$ python3 -q
>>> import numpy as np
>>> from numpy import linalg as LA
>>> np.set_printoptions(suppress=True, linewidth=120)
>>> rnd = lambda a: np.round(a, 2) + 0
>>> arr = np.loadtxt("dump.csv", delimiter=",")
>>> rnd(arr)
array([[-6.12, -7.25, -3.12],
       [-4.89, -4.78, -1.89],
       [-5.71, -6.42, -2.71],
       [-5.34, -5.69, -2.34],
       [-6.19, -7.39, -3.19],
       [-4.4 , -3.79, -1.4 ],
       [-4.06, -3.12, -1.06],
       [-6.67, -8.34, -3.67],
       [-5.74, -6.48, -2.74],
       [-2.77, -0.55,  0.23],
       [-4.46, -3.92, -1.46],
       [-3.81, -2.62, -0.81],
       [-4.01, -3.03, -1.01]])
>>> Xs = arr - arr.mean(axis=0)
>>> V = LA.svd(Xs)[2][:2]
>>> A2 = Xs - Xs @ V.T @ V
>>> rnd(np.cov(Xs @ V.T, rowvar=False))
array([[7.75, 0.  ],
       [0.  , 0.  ]])
>>> rnd((Xs @ V.T).std(axis=0))
array([2.67, 0.  ])
>>> rnd(A2.std(axis=0))
array([0., 0., 0.])
>>> t3 = np.stack([arr, 4 * arr, arr[::-1]])
>>> LA.matrix_rank(t3)
array([2, 2, 2])
>>> rnd(np.einsum("bij,cij->bc", t3, t3))
array([[  767.53,  3070.12,   652.55],
       [ 3070.12, 12280.49,  2610.19],
       [  652.55,  2610.19,   767.53]])
>>> (t3 @ arr.T).shape
(3, 13, 13)
>>> t3.shape
(3, 13, 3)
>>> rank = LA.matrix_rank(arr)
>>> rank
np.int64(2)
>>> N = LA.svd(arr)[2][rank:].T
>>> [int(LA.matrix_rank(np.delete(arr, i, axis=0))) for i in range(13)]
[2, 2, 2, 2, 2, 2, 2, 2, 2, 2, 2, 2, 2]
>>> LA.matrix_rank(arr.T @ arr), LA.matrix_rank(arr @ arr.T)
(np.int64(2), np.int64(2))
>>> N.shape
(3, 1)
>>> rnd(arr @ N)
array([[0.],
       [0.],
       [0.],
       [0.],
       [0.],
       [0.],
       [0.],
       [0.],
       [0.],
       [0.],
       [0.],
       [0.],
       [0.]])
>>> gram = np.cov(arr, rowvar=False)
>>> rnd(LA.eigvalsh(gram)[::-1])
array([7.75, 0.  , 0.  ])
>>> rnd(np.polyfit(arr[:, 1], arr[:, 0], 1))
array([ 0.5, -2.5])
>>> gram.shape
(3, 3)
>>> np.corrcoef(arr[:, 1], arr[:, 0])[0, 1]
np.float64(1.0)
>>> left, s, Vh = LA.svd(arr)
>>> np.argmax(s[:-1] / (s[1:] + 1e-6)) + 1
np.int64(2)
>>> A2 = left[:, :2] @ np.diag(s[:2]) @ Vh[:2]
>>> LA.matrix_rank(A2)
np.int64(2)
>>> rnd(LA.norm(arr - A2, 2)), rnd(s[2])
(np.float64(0.0), np.float64(0.0))
>>> rnd(np.abs(arr - A2).max())
np.float64(0.0)
>>> rnd(A2)
array([[-6.12, -7.25, -3.12],
       [-4.89, -4.78, -1.89],
       [-5.71, -6.42, -2.71],
       [-5.34, -5.69, -2.34],
       [-6.19, -7.39, -3.19],
       [-4.4 , -3.79, -1.4 ],
       [-4.06, -3.12, -1.06],
       [-6.67, -8.34, -3.67],
       [-5.74, -6.48, -2.74],
       [-2.77, -0.55,  0.23],
       [-4.46, -3.92, -1.46],
       [-3.81, -2.62, -0.81],
       [-4.01, -3.03, -1.01]])
>>> LA.matrix_rank(arr, rtol=0.05)
np.int64(2)
>>> M = np.minimum.outer(np.arange(1, 6), np.arange(1, 6)) * 2
>>> M
array([[ 2,  2,  2,  2,  2],
       [ 2,  4,  4,  4,  4],
       [ 2,  4,  6,  6,  6],
       [ 2,  4,  6,  8,  8],
       [ 2,  4,  6,  8, 10]])
>>> ev, V = LA.eigh(M)
>>> rnd(V @ np.diag(ev) @ V.T)
array([[ 2.,  2.,  2.,  2.,  2.],
       [ 2.,  4.,  4.,  4.,  4.],
       [ 2.,  4.,  6.,  6.,  6.],
       [ 2.,  4.,  6.,  8.,  8.],
       [ 2.,  4.,  6.,  8., 10.]])
>>> rnd(ev.sum()), np.trace(M)
(np.float64(30.0), np.int64(30))
